% python3 -q
>>> import numpy as np
>>> from numpy import linalg as LA
>>> np.set_printoptions(precision=4, suppress=True, linewidth=160)
>>> F = np.load("w.npy")
>>> print(F)
[[ 0  1  0  0  0  0]
 [ 2 -1  0  0  0  0]
 [ 0  0  0  0  0  0]
 [ 0  0  0  1  0  0]
 [ 0  0  2 -1  0  0]
 [ 0  0  0  0  0  0]
 [ 0  0  0  0  0  1]
 [ 0  0  0  0  2 -1]
 [ 0  0  0  0  0  0]]
>>> # rows 2 and 5 are equal
>>> vec = np.array([-5, 1, -4, -2, -3, -4])
>>> y = F @ vec
>>> print(LA.solve(F.T @ F, F.T @ y))
[-5.  1. -4. -2. -3. -4.]
>>> print(y)
[  1 -11   0  -2  -6   0  -4  -2   0]
>>> print(LA.lstsq(F, y)[0])
[-5.  1. -4. -2. -3. -4.]
>>> rng = np.random.default_rng(759243)
>>> y = y + 0.02 * rng.normal(size=9)
>>> print(y)
[  1.0116 -11.0011   0.0117  -2.0156  -5.9904  -0.0051  -4.0105  -2.0599  -0.0269]
>>> beta, *_ = LA.lstsq(F, y)
>>> print([round(float(LA.norm(LA.solve(F.T @ F + lam * np.eye(6), F.T @ y))), 2) for lam in (0, 1, 10, 100)])
[8.45, 5.31, 1.89, 0.27]
>>> print(beta)
[-4.9948  1.0116 -4.003  -2.0156 -3.0352 -4.0105]
>>> print(np.round(LA.norm(y - F @ beta), 4))
0.0297
>>> print(np.round(F.T @ (y - F @ beta), 4) + 0)
[0. 0. 0. 0. 0. 0.]
>>> E = np.load("test13.npy")
>>> print(E)
[[ -3.8676 -11.5574  -3.9552]
 [ -3.5386 -10.4475  -3.8376]
 [ -2.6468  -7.3442  -3.4575]
 [ -2.14    -5.4984  -3.1778]
 [ -1.6483  -3.6232  -2.8211]
 [ -1.5958  -3.4171  -2.775 ]
 [ -1.2897  -2.187   -2.4534]
 [ -1.2373  -1.9722  -2.3859]
 [ -1.1348  -1.5499  -2.2379]
 [ -1.114   -1.4644  -2.2049]
 [ -0.8213  -0.3512  -1.5699]
 [ -0.7945  -0.2749  -1.4932]
 [ -0.7936  -0.2725  -1.4906]
 [ -0.6099   0.0092  -0.9602]
 [ -0.2543   0.0153  -0.2944]
 [  0.1033   0.0027   0.0983]
 [  0.1871   0.0086   0.1717]
 [  0.2487   0.0151   0.2226]
 [  1.2084   0.2986   0.8119]
 [  1.2542   0.3189   0.8339]
 [  2.0129   0.7177   1.1544]
 [  2.418    0.9707   1.2994]
 [  3.6663   1.8771   1.6753]
 [  4.0412   2.179    1.7729]
 [  4.0466   2.1835   1.7743]
 [  6.1572   4.0675   2.2407]
 [  6.7992   4.6896   2.3621]
 [  6.8592   4.7488   2.3731]
 [  7.0846   4.9722   2.4137]
 [  7.5735   5.464    2.4992]
 [  8.4844   6.4048   2.6495]
 [  8.612    6.539    2.6697]
 [ 12.7752  11.168    3.2443]
 [ 14.5095  13.2121   3.4472]
 [ 19.6307  19.5308   3.9662]]
>>> U, sigma, VT = LA.svd(E, full_matrices=False)
>>> print(sigma)
[50.5861 10.4941  6.19  ]
>>> print(sigma / sigma[0])
[1.     0.2075 0.1224]
>>> d = LA.norm(E[:, None] - E[None], axis=-1)
>>> print(d[:5, :5])
[[0.     1.1636 4.4146 6.3483 8.3164]
 [1.1636 0.     3.2512 5.1851 7.1539]
 [4.4146 3.2512 0.     1.9344 3.9048]
 [6.3483 5.1851 1.9344 0.     1.9711]
 [8.3164 7.1539 3.9048 1.9711 0.    ]]
>>> Q, _ = LA.qr(np.array([[-1.0, 0.5, -2.4, 0.2, 0.1, -1.9, -0.5],
...     [0.5, -0.4, -0.3, -1.1, 0.3, 0.1, -2.6],
...     [-0.4, 1.0, 1.7, -1.9, -0.5, -0.4, 2.0],
...     [1.5, 0.6, 1.0, -0.1, -0.9, 1.1, -0.6],
...     [-0.8, 0.7, -0.2, -0.3, 0.9, 1.2, -0.2],
...     [-1.2, 1.2, -0.4, 1.8, -0.4, 1.4, 0.2],
...     [0.1, -2.1, 1.4, 1.1, 1.3, -0.5, 0.4]]))
>>> feats = -3 * Q
>>> print(feats)
[[ 1.2511 -0.0911 -1.6989  0.4372 -0.2516 -1.8808 -0.865 ]
 [-0.6255  0.2144 -0.6454  1.2136  0.562   1.3444 -2.1331]
 [ 0.5004 -0.9371  2.0253  1.5134 -0.7593 -0.7048 -0.637 ]
 [-1.8766 -1.3834  0.1197 -0.9603  0.6852 -1.2471 -0.7768]
 [ 1.0009 -0.4106  0.3679  0.4098  2.7072 -0.1114  0.4301]
 [ 1.5013 -0.7848  0.4684 -1.8886 -0.2142  0.7964 -1.2899]
 [-0.1251  2.3172  1.1073 -0.6233  0.4473 -0.9779 -0.9186]]
>>> U, sigma, VT = LA.svd(feats, full_matrices=False)
>>> print((sigma > 1e-8).sum())
7
>>> print(round(np.sqrt((sigma ** 2).sum()), 4), round(float(LA.norm(feats)), 4))
7.9373 7.9373
>>> print(np.round(VT @ VT.T, 4) + 0)
[[1. 0. 0. 0. 0. 0. 0.]
 [0. 1. 0. 0. 0. 0. 0.]
 [0. 0. 1. 0. 0. 0. 0.]
 [0. 0. 0. 1. 0. 0. 0.]
 [0. 0. 0. 0. 1. 0. 0.]
 [0. 0. 0. 0. 0. 1. 0.]
 [0. 0. 0. 0. 0. 0. 1.]]
>>> print(np.cumsum(sigma ** 2) / np.sum(sigma ** 2))
[0.1429 0.2857 0.4286 0.5714 0.7143 0.8571 1.    ]
>>> print(np.round(U.T @ U, 4) + 0)
[[1. 0. 0. 0. 0. 0. 0.]
 [0. 1. 0. 0. 0. 0. 0.]
 [0. 0. 1. 0. 0. 0. 0.]
 [0. 0. 0. 1. 0. 0. 0.]
 [0. 0. 0. 0. 1. 0. 0.]
 [0. 0. 0. 0. 0. 1. 0.]
 [0. 0. 0. 0. 0. 0. 1.]]
>>> idx = rng.permutation(7)
>>> print(idx)
[0 1 6 4 2 3 5]
>>> B = feats[idx][:, idx]
>>> print(round(float(np.trace(B)), 4))
5.1154
>>> print(np.diag(B))
[ 1.2511  0.2144 -0.9186  2.7072  2.0253 -0.9603  0.7964]
>>> print(round(float(LA.det(feats)), 4))
-2187.0
>>> print(np.allclose(feats @ feats.T, feats.T @ feats))
True
>>> feats.inv()
Traceback (most recent call last):
  File "<python-input-42>", line 1, in <module>
    feats.inv()
    ^^^^^^^^^
AttributeError: 'numpy.ndarray' object has no attribute 'inv'
